% python3 -q
>>> import numpy as np
>>> np.set_printoptions(suppress=True, linewidth=100)
>>> def rnd(a):
...     return np.round(a, 2) + 0
... 
>>> other = np.array([[-3]])
>>> C = np.array([[-1]])
>>> data = np.block([[other, np.zeros((1, 1))], [np.zeros((1, 1)), C]])
>>> print(data)
[[-3.  0.]
 [ 0. -1.]]
>>> ev, vecs = np.linalg.eigh(data)
>>> x0 = np.array([0, 9])
>>> print(vecs * np.maximum(ev, 0) @ vecs.T)
[[0. 0.]
 [0. 0.]]
>>> print(x0 @ data @ x0)
-81.0
>>> print(vecs * np.abs(ev) @ vecs.T)
[[3. 0.]
 [0. 1.]]
>>> print((np.sign(vecs[:, -1].round(6)) == np.sign(vecs[0, -1].round(6))).astype(int))
[1 0]
>>> m1 = np.array([[0, -1, -7], [1, 0, 4], [7, -4, 0]])
>>> print(rnd(np.linalg.det(2 * m1)), rnd(np.linalg.det(m1)))
0.0 0.0
>>> print(rnd(np.poly(m1)))
[ 1.  0. 66.  0.]
>>> print(rnd(np.linalg.det(m1.T)))
0.0
>>> rng = np.random.default_rng(789759)
>>> other = m1 + rng.integers(-2, 3, (3, 2)) @ rng.integers(-2, 3, (2, 3))
>>> print(other)
[[ 0  1 -5]
 [-1  1  3]
 [ 1 -3 -5]]
>>> print(np.abs(other - m1).sum(axis=1))
[ 4  4 12]
>>> print(rnd(np.linalg.svd(other - m1, compute_uv=False)))
[8.26 2.78 0.  ]
>>> W1 = np.array([[0, 2, 3, 3, 0, 3], [0, 2, 3, 0, 3, 3], [3, 2, 2, 1, 2, 0]])
>>> b = np.array([-4, 0, -1, 2, -4, 5])
>>> hid = np.maximum(other @ W1 + b, 0)
>>> print((hid > 0).astype(int))
[[0 0 0 0 0 1]
 [1 1 1 1 1 1]
 [0 0 0 0 0 0]]
>>> C = np.array([[-2, 2], [2, 1], [2, 2], [2, -2], [1, -2], [2, 0]])
>>> print(W1 @ C)
[[22  2]
 [19  2]
 [ 6  6]]
>>> print(hid @ C)
[[16  0]
 [31 12]
 [ 0  0]]
>>> mat = np.array([[1, 0, 0, 0], [0, 0, 0, 0], [0, 2, 0, 0]])
>>> other = mat[0, 0] * mat[1:] - np.outer(mat[1:, 0], mat[0])
>>> print(other)
[[0 0 0 0]
 [0 2 0 0]]
>>> print(mat[:, 0] / mat[0, 0])
[1. 0. 0.]
>>> print(np.linalg.matrix_rank(other), np.linalg.matrix_rank(mat))
1 2
>>> print(rnd(np.linalg.norm(mat, axis=0)))
[1. 2. 0. 0.]
>>> print(rnd(np.linalg.pinv(mat)))
[[1.  0.  0. ]
 [0.  0.  0.5]
 [0.  0.  0. ]
 [0.  0.  0. ]]
>>> Uu, sig, vt = np.linalg.svd(mat)
>>> print(np.argmax(sig[:-1] / (sig[1:] + 1e-6)) + 1)
2
>>> other = Uu[:, :2] @ np.diag(sig[:2]) @ vt[:2]
>>> print(np.linalg.matrix_rank(mat, rtol=0.05))
2
>>> print(np.linalg.matrix_rank(other))
2
>>> print([round(float(x), 2) for x in np.linalg.svd(mat, compute_uv=False)[:3]])
[2.0, 1.0, 0.0]
>>> print(rnd(np.linalg.norm(mat, 2) / np.linalg.norm(mat)))
0.89
>>> E = np.load("case19.npy")
>>> print(E)
[[ 3  4  5  6]
 [ 7  8  9 10]
 [11 12 13 14]]
>>> Uu, sig, vt = np.linalg.svd(E)
>>> print(np.argmax(sig[:-1] / (sig[1:] + 1e-6)) + 1)
2
>>> other = Uu[:, :2] @ np.diag(sig[:2]) @ vt[:2]
>>> print(rnd(other))
[[ 3.  4.  5.  6.]
 [ 7.  8.  9. 10.]
 [11. 12. 13. 14.]]
>>> print(rnd(np.linalg.norm(E - other, 2)), rnd(sig[2]))
0.0 0.0
>>> print(np.linalg.matrix_rank(E, rtol=0.05))
1
>>> K = np.load("m.npy")
>>> print(K)
[[ 0.07  0.06 -0.06]
 [ 0.51  0.45 -0.45]
 [ 0.14  0.12 -0.12]
 [-0.27 -0.24  0.24]
 [-0.56 -0.49  0.49]
 [-0.21 -0.18  0.18]
 [ 0.6   0.54 -0.54]
 [-0.6  -0.54  0.54]
 [-0.27 -0.24  0.24]
 [-0.81 -0.74  0.74]
 [ 0.87  0.81 -0.81]
 [-0.34 -0.29  0.29]
 [-0.07 -0.06  0.06]
 [ 0.07  0.06 -0.06]]
>>> Xs = K - K.mean(axis=0)
>>> Uu, sig, vt = np.linalg.svd(Xs, full_matrices=False)
>>> print(np.abs(vt[0]).argmax())
0
>>> print(np.linalg.matrix_rank(Xs))
2
>>> print(rnd(sig ** 2 / (sig ** 2).sum()))
[1. 0. 0.]
>>> print(np.abs(Uu[:, 0]).argmax())
10
>>> print(rnd(vt[0] * np.sign(vt[0, np.abs(vt[0]).argmax()])))
[ 0.62  0.56 -0.56]
>>> print(rnd((sig ** 2).sum() ** 2 / (sig ** 4).sum()))
1.0
>>> C = K[[9, 11]].astype(float)
>>> for _ in range(4):
...     labels = np.linalg.norm(K[:, None] - C, axis=-1).argmin(axis=1)
...     C = np.array([K[labels == j].mean(axis=0) for j in range(2)])
... 
>>> print(labels)
[1 1 1 0 0 1 1 0 0 0 1 0 1 1]
>>> print(np.abs(C[1] - C[0]).argmax())
0
>>> print(rnd(C[1] - C[0]))
[ 0.72  0.65 -0.65]
>>> print(rnd(C))
[[-0.48 -0.42  0.42]
 [ 0.25  0.22 -0.22]]
>>> J = np.load("block0.npy")
>>> print(J)
[[1.   0.5  0.25]
 [0.5  1.   0.5 ]
 [0.25 0.5  1.  ]]
>>> ang = np.radians(120)
>>> r_ = np.eye(3)
>>> r_[1, 1] = r_[2, 2] = np.cos(ang)
>>> r_[1, 2], r_[2, 1] = -np.sin(ang), np.sin(ang)
>>> print(rnd(r_))
[[ 1.    0.    0.  ]
 [ 0.   -0.5  -0.87]
 [ 0.    0.87 -0.5 ]]
>>> other = J @ r_.T
>>> print(rnd(np.linalg.det(r_)), rnd(np.trace(r_)))
1.0 0.0
>>> print(rnd(other))
[[ 1.   -0.47  0.31]
 [ 0.5  -0.93  0.62]
 [ 0.25 -1.12 -0.07]]
>>> print(rnd(np.abs(other - J).max(axis=0)))
[0.   1.93 1.07]
>>> L = np.linalg.cholesky(J)
>>> print(np.linalg.eigvalsh(J).min() > 0)
True
>>> print(rnd(np.diag(L) ** 2))
[1.   0.75 0.75]
>>> print(rnd(L))
[[1.   0.   0.  ]
 [0.5  0.87 0.  ]
 [0.25 0.43 0.87]]
>>> print(rnd(L @ L.T))
[[1.   0.5  0.25]
 [0.5  1.   0.5 ]
 [0.25 0.5  1.  ]]
>>> print(J / np.sqrt(np.outer(np.diag(J), np.diag(J))))
[[1.   0.5  0.25]
 [0.5  1.   0.5 ]
 [0.25 0.5  1.  ]]
>>> X = np.load("x.npy")
>>> print(X)
[[ 0.7   0.1  -0.8   0.8 ]
 [ 0.   -0.78 -0.53 -0.16]
 [ 0.2  -0.9  -0.6  -0.1 ]]
>>> u = np.array([2, 2, 3])
>>> print(rnd(np.polyval(u, X[0])))
[5.38 3.22 2.68 5.88]
>>> print(rnd(np.cross(X[0, :3], X[1, :3])))
[-0.68  0.37 -0.55]
>>> print(rnd(np.correlate(X[0], X[1], "full")))
[-0.11 -0.39 -0.47  0.22  0.2  -0.62  0.  ]
>>> print(rnd(np.array([np.convolve(row, u, "same") for row in X])))
[[ 1.6   0.7   0.3  -0.8 ]
 [-1.56 -2.62 -3.72 -1.91]
 [-1.4  -2.4  -4.1  -2.  ]]
>>> print(np.argsort(-np.linalg.norm(X, axis=0).round(6), kind="stable")[:3])
[1 2 3]
>>> other = X / np.sqrt((X ** 2).mean(axis=1, keepdims=True))
>>> print(rnd(np.linalg.norm(other, axis=1)))
[2. 2. 2.]
>>> print(np.linalg.matrix_rank(other) == np.linalg.matrix_rank(X))
True
>>> print(np.linalg.matrix_rank(X - X.mean(axis=1, keepdims=True)))
3
>>> print(rnd(X - X.mean(axis=1, keepdims=True)))
[[ 0.5  -0.1  -1.    0.6 ]
 [ 0.37 -0.41 -0.16  0.21]
 [ 0.55 -0.55 -0.25  0.25]]
>>> F = np.loadtxt("a.csv", delimiter=",")
>>> print(F)
[[0. 0. 0.]
 [0. 0. 0.]
 [0. 1. 0.]
 [0. 0. 0.]
 [0. 0. 0.]
 [0. 0. 0.]
 [1. 5. 1.]
 [0. 0. 0.]
 [0. 0. 0.]
 [0. 0. 0.]
 [0. 1. 0.]
 [0. 0. 0.]
 [1. 5. 1.]
 [0. 0. 0.]
 [0. 1. 0.]
 [1. 5. 1.]
 [0. 0. 0.]
 [0. 0. 0.]
 [0. 0. 0.]
 [0. 0. 0.]
 [0. 0. 0.]
 [0. 0. 0.]
 [0. 0. 0.]]
>>> Xs = F - F.mean(axis=0)
>>> vecs = np.linalg.svd(Xs)[2][:2]
>>> other = Xs - Xs @ vecs.T @ vecs
>>> print(rnd(np.diag(vecs.T @ vecs)))
[0.5 1.  0.5]
>>> print(np.linalg.norm(other, axis=1).round(6).argmax())
0
>>> print(rnd(np.cov(Xs @ vecs.T, rowvar=False)))
[[3.13 0.  ]
 [0.   0.01]]
>>> print(rnd((Xs @ vecs.T).std(axis=0)))
[1.73 0.09]
